% python3 -q
>>> import numpy as np
>>> np.set_printoptions(precision=1, suppress=True, linewidth=120, sign=" ")
>>> m1 = np.load("out19.npy")
>>> m1.round(1) + 0
array([[ 0.7,  0.6, -0.4],
       [-0.6,  0.8,  0. ],
       [-0.3, -0.2, -0.9]])
>>> # keeps lengths
>>> np.count_nonzero(m1)
np.int64(9)
>>> np.round(np.linalg.norm(m1), 1)
np.float64(1.7)
>>> np.linalg.svd(m1, compute_uv=False)
array([ 1.,  1.,  1.])
>>> np.unravel_index(np.abs(m1).argmax(), m1.shape)
(np.int64(2), np.int64(2))
>>> m1.sum(axis=1)
array([ 0.9,  0.2, -1.5])
>>> blk = np.stack([m1, 3 * m1, m1[::-1]])
>>> print(np.einsum("bij,cij->bc", blk, blk))
[[  3.   9.   1.]
 [  9.  27.   3.]
 [  1.   3.   3.]]
>>> print(np.linalg.matrix_rank(blk.reshape(3, -1)))
2
>>> (blk @ m1.T).shape
(3, 3, 3)
>>> np.linalg.det(blk)
array([ -1., -27.,   1.])
>>> print(np.linalg.norm(blk, axis=(1, 2)))
[ 1.7  5.2  1.7]
>>> rng = np.random.default_rng(82002)
>>> other = m1 + rng.integers(-2, 3, (3, 1)) @ rng.integers(-2, 3, (1, 3))
>>> other
array([[ 2.7,  4.6,  3.6],
       [-2.6, -3.2, -4. ],
       [ 1.7,  3.8,  3.1]])
>>> np.abs(other - m1).sum(axis=1)
array([ 10.,  10.,  10.])
>>> round(np.linalg.norm(other, 2), 1)
np.float64(10.0)
>>> print(np.linalg.norm(other, axis=1).argmax())
0
>>> np.linalg.norm(other, axis=0)
array([ 4.1,  6.7,  6.2])
>>> np.round(np.linalg.norm(other) ** 2 / np.linalg.norm(other, 2) ** 2, 1)
np.float64(1.0)
>>> feats = np.array([[-1, 3, 0, 0, 0],
...     [1, -1, 0, 0, 3],
...     [0, 0, 3, 1, 0],
...     [0, 0, 1, -1, 0],
...     [0, 3, 0, 0, -2]])
>>> # 2 groups of indices that never mix
>>> blk = np.stack([feats, -1 * feats, feats[::-1]])
>>> (blk @ feats.T).shape
(3, 5, 5)
>>> np.linalg.det(blk)
array([-52.,  52., -52.])
>>> blk.sum(axis=0)
array([[ 0,  3,  0,  0, -2],
       [ 0,  0,  1, -1,  0],
       [ 0,  0,  3,  1,  0],
       [ 1, -1,  0,  0,  3],
       [-1,  3,  0,  0,  0]])
>>> print(np.linalg.matrix_rank(blk.reshape(3, -1)))
2
>>> lab = rng.permutation(5)
>>> other = feats[:, lab] * rng.choice([-1, 1], 5)
>>> other
array([[ 0,  1, -3,  0,  0],
       [ 0, -1,  1,  3,  0],
       [ 3,  0,  0,  0, -1],
       [ 1,  0,  0,  0,  1],
       [ 0,  0, -3, -2,  0]])
>>> Uu, _, Vt = np.linalg.svd(feats.T @ other)
>>> print(np.round(Uu @ Vt, 1) + 0)
[[ 0. -1.  0.  0.  0.]
 [ 0.  0. -1.  0.  0.]
 [ 1.  0.  0.  0.  0.]
 [ 0.  0.  0.  0. -1.]
 [ 0.  0.  0.  1.  0.]]
>>> np.round(np.linalg.lstsq(feats, other)[0], 1) + 0
array([[ 0., -1.,  0.,  0.,  0.],
       [ 0.,  0., -1.,  0.,  0.],
       [ 1.,  0.,  0.,  0.,  0.],
       [ 0.,  0.,  0.,  0., -1.],
       [ 0.,  0.,  0.,  1.,  0.]])
>>> lab
array([ 2,  0,  1,  4,  3])
>>> (feats != 0).astype(int)
array([[ 1,  1,  0,  0,  0],
       [ 1,  1,  0,  0,  1],
       [ 0,  0,  1,  1,  0],
       [ 0,  0,  1,  1,  0],
       [ 0,  1,  0,  0,  1]])
>>> feats @ feats
array([[ 4, -6,  0,  0,  9],
       [-2, 13,  0,  0, -9],
       [ 0,  0, 10,  2,  0],
       [ 0,  0,  2,  2,  0],
       [ 3, -9,  0,  0, 13]])
>>> (np.linalg.matrix_power((feats != 0) + (feats.T != 0) + np.eye(5), 5) > 0).astype(int)
array([[ 1,  1,  0,  0,  1],
       [ 1,  1,  0,  0,  1],
       [ 0,  0,  1,  1,  0],
       [ 0,  0,  1,  1,  0],
       [ 1,  1,  0,  0,  1]])
>>> np.sort(np.linalg.eigvals(feats).real)
array([-4.9, -1.2, -1.2,  2.1,  3.2])
>>> round(np.linalg.det(feats), 1)
np.float64(-52.0)
>>> np.flatnonzero(np.linalg.matrix_power((feats != 0) + (feats.T != 0) + np.eye(5), 5)[4])
array([ 0,  1,  4])
>>> W0 = np.load("case1.npy")
>>> W0
array([[  1,   3,   3],
       [  3,  11,   2],
       [  2,   3,   3]])
>>> blk = np.stack([W0, 3 * W0, W0[::-1]])
>>> print(blk.sum(axis=0))
[[  6  15  15]
 [ 15  55  10]
 [  9  15  15]]
>>> np.linalg.norm(blk, axis=(1, 2))
array([ 13.2,  39.7,  13.2])
>>> def softmax(z):
...     e = np.exp(z - z.max(axis=-1, keepdims=True))
...     return e / e.sum(axis=-1, keepdims=True)
... 
>>> softmax(W0).sum(axis=1)
array([ 1.,  1.,  1.])
>>> S = W0 @ W0.T / np.sqrt(3)
>>> softmax(S)[1] @ W0
array([  3.,  11.,   2.])
>>> cov = W0.T @ W0
>>> np.diag(cov)
array([  14,  139,   22])
>>> print(np.linalg.svd(W0, compute_uv=False) ** 2)
[ 164.6   10.     0.4]
>>> (W0 @ W0.T).shape
(3, 3)
>>> cov
array([[  14,   42,   15],
       [  42,  139,   40],
       [  15,   40,   22]])
>>> np.linalg.eigvalsh(cov)[::-1]
array([ 164.6,   10. ,    0.4])
>>> arr = np.loadtxt("a.csv", delimiter=",")
>>> arr
array([[ 1., -2., -2., -1.],
       [ 0.,  0.,  0.,  0.],
       [-2.,  0.,  1.,  1.],
       [ 6., -4., -6., -4.]])
>>> # null space of dimension 2
>>> np.linalg.norm(arr, axis=1)
array([  3.2,   0. ,   2.4,  10.2])
>>> print(np.linalg.norm(arr, axis=1).argmax())
3
>>> np.round(np.linalg.norm(arr, "nuc"), 1)
np.float64(12.5)
>>> print(round(float(np.linalg.norm(arr[1] - arr[2])), 1))
2.4
>>> print(round(float(np.linalg.norm(arr[1], 1)), 1), np.round(np.linalg.norm(arr[1], np.inf), 1))
0.0 0.0
>>> print(np.round(np.linalg.norm(arr, 2), 1))
10.8
>>> print(round(np.linalg.norm(arr) ** 2 / np.linalg.norm(arr, 2) ** 2, 1))
1.0
>>> arr[1] @ arr[2]
np.float64(0.0)
>>> np.linalg.cond(arr) > 100
np.True_
>>> np.linalg.matrix_rank(arr, rtol=0.1)
np.int64(2)
>>> np.argsort(-np.linalg.norm(arr, axis=0).round(6), kind="stable")[:3]
array([ 0,  2,  1])
>>> Uu, s, Vt = np.linalg.svd(arr)
>>> vecs = Vt[:(s > 1e-8).sum()]
>>> vec = arr[2] + -2 * arr[1] + rng.integers(2) * np.eye(4)[1]
>>> vec
array([-2.,  1.,  1.,  1.])
>>> round(np.linalg.norm(vec - vecs.T @ vecs @ vec), 1)
np.float64(0.6)
>>> np.linalg.matrix_rank(np.vstack([arr, vec]))
np.int64(3)
>>> vecs.T @ vecs
array([[ 0.7,  0.2, -0.2, -0.3],
       [ 0.2,  0.7,  0.4,  0.1],
       [-0.2,  0.4,  0.4,  0.2],
       [-0.3,  0.1,  0.2,  0.2]])
>>> np.linalg.lstsq(arr[:-1].T, arr[-1])[2]
np.int32(2)
>>> try:
...     np.linalg.inv(arr)
... except np.linalg.LinAlgError as e:
...     print("failed:", e)
... 
failed: Singular matrix
>>> np.round(arr @ np.linalg.pinv(arr) @ arr, 1) + 0
array([[ 1., -2., -2., -1.],
       [ 0.,  0.,  0.,  0.],
       [-2.,  0.,  1.,  1.],
       [ 6., -4., -6., -4.]])
>>> np.round(np.trace(np.linalg.pinv(arr) @ arr), 1)
np.float64(2.0)
>>> np.unique(arr.round(6), axis=0).shape
(4, 4)
>>> vec = np.array([-5, -5, -4])
>>> a = np.maximum(m1 @ vec, 0)
>>> np.maximum(m1 @ (3 * vec), 0)
array([  0. ,   0. ,  19.1])
>>> m1 * (a > 1e-9)[:, None]
array([[ 0. ,  0. , -0. ],
       [-0. ,  0. ,  0. ],
       [-0.3, -0.2, -0.9]])
>>> np.maximum(m1 @ vec, 0) - np.maximum(-m1 @ vec, 0)
array([-4.9, -1.2,  6.4])
>>> np.flatnonzero(a > 1e-9)
array([ 2])
>>> E = np.cumsum(np.array([[0, 1, 4, 5],
...     [4, 3, 5, 1],
...     [5, 4, 5, 0],
...     [4, 5, 4, 0],
...     [5, 2, 5, 0],
...     [1, 1, 0, 0],
...     [0, 1, 2, 1],
...     [5, 4, 3, 2],
...     [2, 5, 1, 5],
...     [3, 5, 5, 3],
...     [2, 1, 5, 1],
...     [0, 5, 1, 5],
...     [4, 3, 2, 1],
...     [5, 0, 5, 2],
...     [3, 1, 1, 3],
...     [5, 2, 2, 2],
...     [3, 5, 1, 5],
...     [5, 0, 1, 2],
...     [2, 2, 2, 2],
...     [5, 3, 5, 0],
...     [2, 3, 5, 5],
...     [4, 1, 0, 5],
...     [4, 1, 1, 3],
...     [2, 5, 5, 0],
...     [0, 3, 2, 0],
...     [5, 2, 5, 4],
...     [0, 4, 1, 1],
...     [0, 0, 5, 0],
...     [3, 0, 5, 1],
...     [0, 4, 5, 1],
...     [1, 2, 2, 0],
...     [0, 3, 0, 4],
...     [5, 5, 4, 2]]), axis=0)
>>> E
array([[  0,   1,   4,   5],
       [  4,   4,   9,   6],
       [  9,   8,  14,   6],
       [ 13,  13,  18,   6],
       [ 18,  15,  23,   6],
       [ 19,  16,  23,   6],
       [ 19,  17,  25,   7],
       [ 24,  21,  28,   9],
       [ 26,  26,  29,  14],
       [ 29,  31,  34,  17],
       [ 31,  32,  39,  18],
       [ 31,  37,  40,  23],
       [ 35,  40,  42,  24],
       [ 40,  40,  47,  26],
       [ 43,  41,  48,  29],
       [ 48,  43,  50,  31],
       [ 51,  48,  51,  36],
       [ 56,  48,  52,  38],
       [ 58,  50,  54,  40],
       [ 63,  53,  59,  40],
       [ 65,  56,  64,  45],
       [ 69,  57,  64,  50],
       [ 73,  58,  65,  53],
       [ 75,  63,  70,  53],
       [ 75,  66,  72,  53],
       [ 80,  68,  77,  57],
       [ 80,  72,  78,  58],
       [ 80,  72,  83,  58],
       [ 83,  72,  88,  59],
       [ 83,  76,  93,  60],
       [ 84,  78,  95,  60],
       [ 84,  81,  95,  64],
       [ 89,  86,  99,  66]])
>>> Uu, s, Vt = np.linalg.svd(E, full_matrices=False)
>>> print(np.round(Uu.T @ E @ Vt.T, 1) + 0)
[[ 598.4    0.     0.     0. ]
 [   0.    27.9    0.     0. ]
 [   0.     0.    14.3    0. ]
 [   0.     0.     0.    10.7]]
>>> np.allclose(Uu * s @ Vt, E)
True
>>> P = E @ np.linalg.solve(E.T @ E, E.T)
>>> print(P @ E[:, 3])
[  5.   6.   6.   6.   6.   6.   7.   9.  14.  17.  18.  23.  24.  26.  29.  31.  36.  38.  40.  40.  45.  50.  53.
  53.  53.  57.  58.  58.  59.  60.  60.  64.  66.]
>>> Ac = E - E.mean(axis=0)
>>> vecs = np.linalg.svd(Ac)[2][:1]
>>> other = Ac - Ac @ vecs.T @ vecs
>>> round(np.linalg.norm(other) / np.linalg.norm(Ac), 1)
np.float64(0.1)
>>> print(np.diag(vecs.T @ vecs))
[ 0.3  0.2  0.3  0.2]
>>> (Ac @ vecs.T).std(axis=0)
array([ 49.5])
>>> other.std(axis=0)
array([ 2.5,  1.9,  2.9,  2.7])
>>> cent = np.array([[2, 1, 2, 2, 0], [0, 2, 1, 0, 0], [2, 0, 0, 2, 2]])
>>> mat = rng.normal(size=(26, 3)) @ cent + np.array([2, -1, 0, 2, -1])
>>> mat
array([[-3.1,  2.5,  1.9, -3.1, -6.2],
       [ 2.9, -2.5, -1.2,  2.9,  0.5],
       [-0.4, -3.4, -3.2, -0.4, -0.8],
       [-0.2, -2.6, -0.7, -0.2, -3.4],
       [ 2.2,  0.9,  2.2,  2.2, -2.5],
       [ 1.1, -2.2, -0.3,  1.1, -2.3],
       [-1.1, -1.6, -2.8, -1.1, -0.7],
       [ 3.8, -1. ,  1.8,  3.8, -1.5],
       [ 4.1, -0.2,  2.7,  4.1, -2. ],
       [ 2.5, -2.5,  0.8,  2.5, -2.6],
       [ 4.4, -2.5, -1. ,  4.4,  1.7],
       [10.1, -2. ,  1.7, 10.1,  4.1],
       [ 6.1, -1.1,  1.6,  6.1,  0.9],
       [ 1.1, -1.6, -0.4,  1.1, -1.7],
       [-0.1, -4.7, -3. , -0.1, -1.7],
       [ 6.6,  2.1,  4.6,  6.6, -0.4],
       [ 2.2, -1. ,  1.1,  2.2, -2.2],
       [ 4.1, -0.8,  1.2,  4.1, -0.3],
       [13.1,  6.2,  6.9, 13.1,  5.7],
       [-0.5, -2.3, -1.6, -0.5, -2.2],
       [ 0.8, -1.6, -1.2,  0.8, -1. ],
       [-1.5,  0.1, -0.5, -1.5, -3.1],
       [ 1.3, -3.3, -1.9,  1.3, -0.7],
       [ 2.2, -2.6, -0.3,  2.2, -1.5],
       [ 0.2, -0.5, -1.1,  0.2, -1. ],
       [ 4.4, -0.9,  0.2,  4.4,  1.1]])
>>> Uu, s, Vt = np.linalg.svd(mat)
>>> s.round(1) + 0
array([ 32.8,  14.9,  11.1,   2.3,   0. ])
>>> other = Uu[:, :4] @ np.diag(s[:4]) @ Vt[:4]
>>> np.linalg.matrix_rank(other)
np.int64(4)
>>> np.linalg.matrix_rank(mat, rtol=0.05)
np.int64(4)
